% ipython --no-banner

In [1]: import numpy as np

In [2]: import numpy.linalg as la

In [3]: np.set_printoptions(suppress=True, linewidth=160)

In [4]: def rnd(a):
   ...:     return np.round(a, 3) + 0
   ...: 

In [5]: J = np.load("w.npy")

In [6]: print(J)
[[-16.  23. -14.   7.]
 [-32.  46. -28.  14.]
 [-39.  51. -33.  21.]
 [-32.  37. -28.  23.]]

In [7]: B = J / np.sqrt((J ** 2).mean(axis=1, keepdims=True))

In [8]: rnd(B[2])
Out[8]: array([-1.038,  1.357, -0.878,  0.559])

In [9]: la.matrix_rank(B) == la.matrix_rank(J)
Out[9]: np.True_

In [10]: la.matrix_rank(J - J.mean(axis=1, keepdims=True))
Out[10]: np.int64(3)

In [11]: J - J.mean(axis=1, keepdims=True)
Out[11]: 
array([[-16.,  23., -14.,   7.],
       [-32.,  46., -28.,  14.],
       [-39.,  51., -33.,  21.],
       [-32.,  37., -28.,  23.]])

In [12]: B = np.array([[5, -2, -3], [4, -5, 2]])

In [13]: Z = np.kron(B, J)

In [14]: Z
Out[14]: 
array([[ -80.,  115.,  -70.,   35.,   32.,  -46.,   28.,  -14.,   48.,  -69.,   42.,  -21.],
       [-160.,  230., -140.,   70.,   64.,  -92.,   56.,  -28.,   96., -138.,   84.,  -42.],
       [-195.,  255., -165.,  105.,   78., -102.,   66.,  -42.,  117., -153.,   99.,  -63.],
       [-160.,  185., -140.,  115.,   64.,  -74.,   56.,  -46.,   96., -111.,   84.,  -69.],
       [ -64.,   92.,  -56.,   28.,   80., -115.,   70.,  -35.,  -32.,   46.,  -28.,   14.],
       [-128.,  184., -112.,   56.,  160., -230.,  140.,  -70.,  -64.,   92.,  -56.,   28.],
       [-156.,  204., -132.,   84.,  195., -255.,  165., -105.,  -78.,  102.,  -66.,   42.],
       [-128.,  148., -112.,   92.,  160., -185.,  140., -115.,  -64.,   74.,  -56.,   46.]])

In [15]: Z.shape
Out[15]: (8, 12)

In [16]: la.matrix_rank(Z)
Out[16]: np.int64(6)

In [17]: rnd(la.norm(Z, 2)), rnd(la.norm(B, 2) * la.norm(J, 2))
Out[17]: (np.float64(973.878), np.float64(973.878))

In [18]: B = np.array([[-2, 3, 1, -2, 0, -3, -3, 3, -3, 1, -2],
    ...:     [1, 1, -3, -1, -3, 3, 3, 0, 0, 0, 3],
    ...:     [-2, 3, -2, 3, 0, 3, 2, 3, -3, -1, -3],
    ...:     [1, 2, 0, 1, 0, 3, 1, 1, 0, -3, 3],
    ...:     [3, 3, 3, -2, 1, -2, 1, -3, -1, 1, -3],
    ...:     [-3, 2, 3, 3, 1, 0, 0, -2, -2, 0, -3],
    ...:     [-3, -3, -1, 1, 2, -3, -1, 1, 2, -1, 2],
    ...:     [-1, -1, -2, 3, 2, -1, 2, -3, 2, 2, -1],
    ...:     [-3, -2, -1, 2, -2, 2, 1, -1, 0, 1, -2],
    ...:     [0, -3, -3, -1, 1, 1, 0, 2, -1, 2, -3],
    ...:     [-3, -3, 3, -1, 1, -3, 1, 2, -1, 1, 2]])

In [19]: m1 = np.tril(B)

In [20]: m1
Out[20]: 
array([[-2,  0,  0,  0,  0,  0,  0,  0,  0,  0,  0],
       [ 1,  1,  0,  0,  0,  0,  0,  0,  0,  0,  0],
       [-2,  3, -2,  0,  0,  0,  0,  0,  0,  0,  0],
       [ 1,  2,  0,  1,  0,  0,  0,  0,  0,  0,  0],
       [ 3,  3,  3, -2,  1,  0,  0,  0,  0,  0,  0],
       [-3,  2,  3,  3,  1,  0,  0,  0,  0,  0,  0],
       [-3, -3, -1,  1,  2, -3, -1,  0,  0,  0,  0],
       [-1, -1, -2,  3,  2, -1,  2, -3,  0,  0,  0],
       [-3, -2, -1,  2, -2,  2,  1, -1,  0,  0,  0],
       [ 0, -3, -3, -1,  1,  1,  0,  2, -1,  2,  0],
       [-3, -3,  3, -1,  1, -3,  1,  2, -1,  1,  2]])

In [21]: print(la.matrix_rank(m1, rtol=0.1))
8

In [22]: [round(float(x), 3) for x in la.svd(m1, compute_uv=False)[:3]]
Out[22]: [9.937, 7.538, 7.302]

In [23]: mat = np.load("dump.npy")

In [24]: rnd(mat)
Out[24]: 
array([[ 1.   ,  0.   ,  0.   ,  0.   ,  0.   ,  0.   ,  0.   ],
       [ 0.   ,  1.   ,  0.   ,  0.   ,  0.   ,  0.   ,  0.   ],
       [ 0.   ,  0.   ,  1.   ,  0.   ,  0.   ,  0.   ,  0.   ],
       [ 0.   ,  0.   ,  0.   ,  0.309,  0.951,  0.   ,  0.   ],
       [ 0.   ,  0.   ,  0.   , -0.951,  0.309,  0.   ,  0.   ],
       [ 0.   ,  0.   ,  0.   ,  0.   ,  0.   ,  1.   ,  0.   ],
       [ 0.   ,  0.   ,  0.   ,  0.   ,  0.   ,  0.   ,  1.   ]])

In [25]: def softmax(z):
    ...:     e = np.exp(z - z.max(axis=-1, keepdims=True))
    ...:     return e / e.sum(axis=-1, keepdims=True)
    ...: 

In [26]: print(rnd(softmax(mat[5])))
[0.115 0.115 0.115 0.115 0.115 0.312 0.115]

In [27]: rnd(softmax(10 * mat[5]))
Out[27]: array([0., 0., 0., 0., 0., 1., 0.])

In [28]: scores = mat @ mat.T / np.sqrt(7)

In [29]: rnd(softmax(scores + np.triu(np.full(scores.shape, -np.inf), 1)))
Out[29]: 
array([[1.   , 0.   , 0.   , 0.   , 0.   , 0.   , 0.   ],
       [0.407, 0.593, 0.   , 0.   , 0.   , 0.   , 0.   ],
       [0.289, 0.289, 0.422, 0.   , 0.   , 0.   , 0.   ],
       [0.224, 0.224, 0.224, 0.327, 0.   , 0.   , 0.   ],
       [0.183, 0.183, 0.183, 0.183, 0.267, 0.   , 0.   ],
       [0.155, 0.155, 0.155, 0.155, 0.155, 0.226, 0.   ],
       [0.134, 0.134, 0.134, 0.134, 0.134, 0.134, 0.196]])

In [30]: rnd(softmax(scores)[5] @ mat)
Out[30]: array([ 0.134,  0.134,  0.134, -0.086,  0.169,  0.196,  0.134])

In [31]: rnd(mat.mean(axis=0))
Out[31]: array([ 0.143,  0.143,  0.143, -0.092,  0.18 ,  0.143,  0.143])

In [32]: print(rnd(mat - mat[0]))
[[ 0.     0.     0.     0.     0.     0.     0.   ]
 [-1.     1.     0.     0.     0.     0.     0.   ]
 [-1.     0.     1.     0.     0.     0.     0.   ]
 [-1.     0.     0.     0.309  0.951  0.     0.   ]
 [-1.     0.     0.    -0.951  0.309  0.     0.   ]
 [-1.     0.     0.     0.     0.     1.     0.   ]
 [-1.     0.     0.     0.     0.     0.     1.   ]]

In [33]: mat.shape
Out[33]: (7, 7)

In [34]: rnd(np.sort(np.abs(la.eigvals(mat))))
Out[34]: array([1., 1., 1., 1., 1., 1., 1.])

In [35]: mat.inv()
---------------------------------------------------------------------------
AttributeError                            Traceback (most recent call last)
Cell In[35], line 1
----> 1 mat.inv()

AttributeError: 'numpy.ndarray' object has no attribute 'inv'

In [36]: np.allclose(mat, mat.T)
Out[36]: False

In [37]: rnd(la.det(mat))
Out[37]: np.float64(1.0)

In [38]: M = np.array([[-1.7, 0.5, 0.0],
    ...:     [0.1, -1.3, 0.1],
    ...:     [2.7, -0.5, 0.2],
    ...:     [1.0, 0.5, 1.0],
    ...:     [-0.8, 0.7, 1.5],
    ...:     [-1.7, 1.6, 1.3],
    ...:     [-0.6, 0.0, 0.8],
    ...:     [0.0, -0.9, -0.5],
    ...:     [-1.0, -0.1, -1.9],
    ...:     [0.6, -0.3, 0.8],
    ...:     [1.0, 0.0, 0.1],
    ...:     [1.0, -0.6, 0.1],
    ...:     [-1.1, 0.1, 0.1],
    ...:     [0.5, 1.3, -0.4],
    ...:     [0.5, -0.7, 0.6],
    ...:     [-1.0, -1.7, -0.7],
    ...:     [1.9, 1.0, 0.5],
    ...:     [-2.0, -0.3, 0.0]])

In [39]: rng = np.random.default_rng(94045)

In [40]: M[:, 1] = -2 * M[:, 0] + 0.3 * rng.normal(size=18)

In [41]: rnd(M)
Out[41]: 
array([[-1.7  ,  3.291,  0.   ],
       [ 0.1  ,  0.039,  0.1  ],
       [ 2.7  , -4.957,  0.2  ],
       [ 1.   , -2.498,  1.   ],
       [-0.8  ,  1.65 ,  1.5  ],
       [-1.7  ,  3.317,  1.3  ],
       [-0.6  ,  0.84 ,  0.8  ],
       [ 0.   , -0.338, -0.5  ],
       [-1.   ,  2.626, -1.9  ],
       [ 0.6  , -0.784,  0.8  ],
       [ 1.   , -1.856,  0.1  ],
       [ 1.   , -1.725,  0.1  ],
       [-1.1  ,  2.049,  0.1  ],
       [ 0.5  , -1.56 , -0.4  ],
       [ 0.5  , -0.662,  0.6  ],
       [-1.   ,  2.003, -0.7  ],
       [ 1.9  , -3.482,  0.5  ],
       [-2.   ,  4.367,  0.   ]])

In [42]: idx = M[:, 2] > np.median(M[:, 2])

In [43]: f = M[idx].mean(axis=0) - M[~idx].mean(axis=0)

In [44]: ((M - M.mean(axis=0)) @ f > 0).astype(int)
Out[44]: array([0, 1, 1, 1, 0, 0, 0, 1, 0, 1, 1, 1, 0, 1, 1, 0, 1, 0])

In [45]: rnd((((M - M.mean(axis=0)) @ f > 0) == idx).mean())
Out[45]: np.float64(0.556)

In [46]: Uu, sv, vt = la.svd(J)

In [47]: V = vt[:(sv > 1e-8).sum()]

In [48]: x0 = J[0] + 2 * J[2] + rng.integers(2) * np.eye(4)[0]

In [49]: x0
Out[49]: array([-93., 125., -80.,  49.])

In [50]: la.matrix_rank(np.vstack([J, x0]))
Out[50]: np.int64(4)

In [51]: rnd(V.T @ V)
Out[51]: 
array([[ 0.75, -0.25, -0.25, -0.25],
       [-0.25,  0.75, -0.25, -0.25],
       [-0.25, -0.25,  0.75, -0.25],
       [-0.25, -0.25, -0.25,  0.75]])

In [52]: np.allclose(V.T @ V @ x0, x0)
Out[52]: False

In [53]: B = np.array([[3, 2, 2, 0, 2, 1, 3, 2, 1, 1],
    ...:     [0, 2, 2, 1, 2, 2, 1, 1, 3, 1],
    ...:     [3, 0, 1, 3, 1, 1, 3, 2, 3, 2],
    ...:     [2, 3, 0, 3, 2, 3, 2, 2, 2, 1],
    ...:     [2, 3, 0, 3, 2, 2, 2, 2, 3, 2],
    ...:     [1, 3, 2, 3, 3, 0, 0, 3, 1, 1],
    ...:     [2, 0, 1, 0, 0, 1, 1, 0, 3, 0],
    ...:     [2, 3, 2, 2, 0, 0, 3, 3, 1, 1],
    ...:     [2, 0, 3, 1, 3, 3, 0, 2, 3, 1],
    ...:     [1, 2, 2, 2, 3, 3, 0, 1, 1, 3]])

In [54]: K = np.tril(B)

In [55]: print(K)
[[3 0 0 0 0 0 0 0 0 0]
 [0 2 0 0 0 0 0 0 0 0]
 [3 0 1 0 0 0 0 0 0 0]
 [2 3 0 3 0 0 0 0 0 0]
 [2 3 0 3 2 0 0 0 0 0]
 [1 3 2 3 3 0 0 0 0 0]
 [2 0 1 0 0 1 1 0 0 0]
 [2 3 2 2 0 0 3 3 0 0]
 [2 0 3 1 3 3 0 2 3 0]
 [1 2 2 2 3 3 0 1 1 3]]

In [56]: rnd(la.matrix_power(J, 3))
Out[56]: 
array([[-1450.,  2171., -1442.,   721.],
       [-2900.,  4342., -2884.,  1442.],
       [-3621.,  5055., -3597.,  2163.],
       [-2900.,  3613., -2884.,  2171.]])

In [57]: (J + J.T) / 2
Out[57]: 
array([[-16. ,  -4.5, -26.5, -12.5],
       [ -4.5,  46. ,  11.5,  25.5],
       [-26.5,  11.5, -33. ,  -3.5],
       [-12.5,  25.5,  -3.5,  23. ]])

In [58]: np.allclose(J, J.T)
Out[58]: False

In [59]: rnd(la.norm(K, 2) / la.norm(K))
Out[59]: np.float64(0.775)

In [60]: print(la.matrix_rank(K, rtol=0.1))
7

In [61]: K.ravel(order="F")
Out[61]: 
array([3, 0, 3, 2, 2, 1, 2, 2, 2, 1, 0, 2, 0, 3, 3, 3, 0, 3, 0, 2, 0, 0, 1, 0, 0, 2, 1, 2, 3, 2, 0, 0, 0, 3, 3, 3, 0, 2, 1, 2, 0, 0, 0, 0, 2, 3, 0, 0, 3, 3, 0,
       0, 0, 0, 0, 0, 1, 0, 3, 3, 0, 0, 0, 0, 0, 0, 1, 3, 0, 0, 0, 0, 0, 0, 0, 0, 0, 3, 2, 1, 0, 0, 0, 0, 0, 0, 0, 0, 3, 1, 0, 0, 0, 0, 0, 0, 0, 0, 0, 3])

In [62]: K.reshape(-1, 2)
Out[62]: 
array([[3, 0],
       [0, 0],
       [0, 0],
       [0, 0],
       [0, 0],
       [0, 2],
       [0, 0],
       [0, 0],
       [0, 0],
       [0, 0],
       [3, 0],
       [1, 0],
       [0, 0],
       [0, 0],
       [0, 0],
       [2, 3],
       [0, 3],
       [0, 0],
       [0, 0],
       [0, 0],
       [2, 3],
       [0, 3],
       [2, 0],
       [0, 0],
       [0, 0],
       [1, 3],
       [2, 3],
       [3, 0],
       [0, 0],
       [0, 0],
       [2, 0],
       [1, 0],
       [0, 1],
       [1, 0],
       [0, 0],
       [2, 3],
       [2, 2],
       [0, 0],
       [3, 3],
       [0, 0],
       [2, 0],
       [3, 1],
       [3, 3],
       [0, 2],
       [3, 0],
       [1, 2],
       [2, 2],
       [3, 3],
       [0, 1],
       [1, 3]])

In [63]: K.reshape(10, 11)
---------------------------------------------------------------------------
ValueError                                Traceback (most recent call last)
Cell In[63], line 1
----> 1 K.reshape(10, 11)

ValueError: cannot reshape array of size 100 into shape (10,11)

In [64]: T = K.reshape(10, 2, -1)

In [65]: np.einsum("ihd,ihd->ih", T, T)
Out[65]: 
array([[ 9,  0],
       [ 4,  0],
       [10,  0],
       [22,  0],
       [26,  0],
       [32,  0],
       [ 5,  2],
       [21, 18],
       [23, 22],
       [22, 20]])

In [66]: np.einsum("ihd,jhd->hij", T, T).shape
Out[66]: (2, 10, 10)
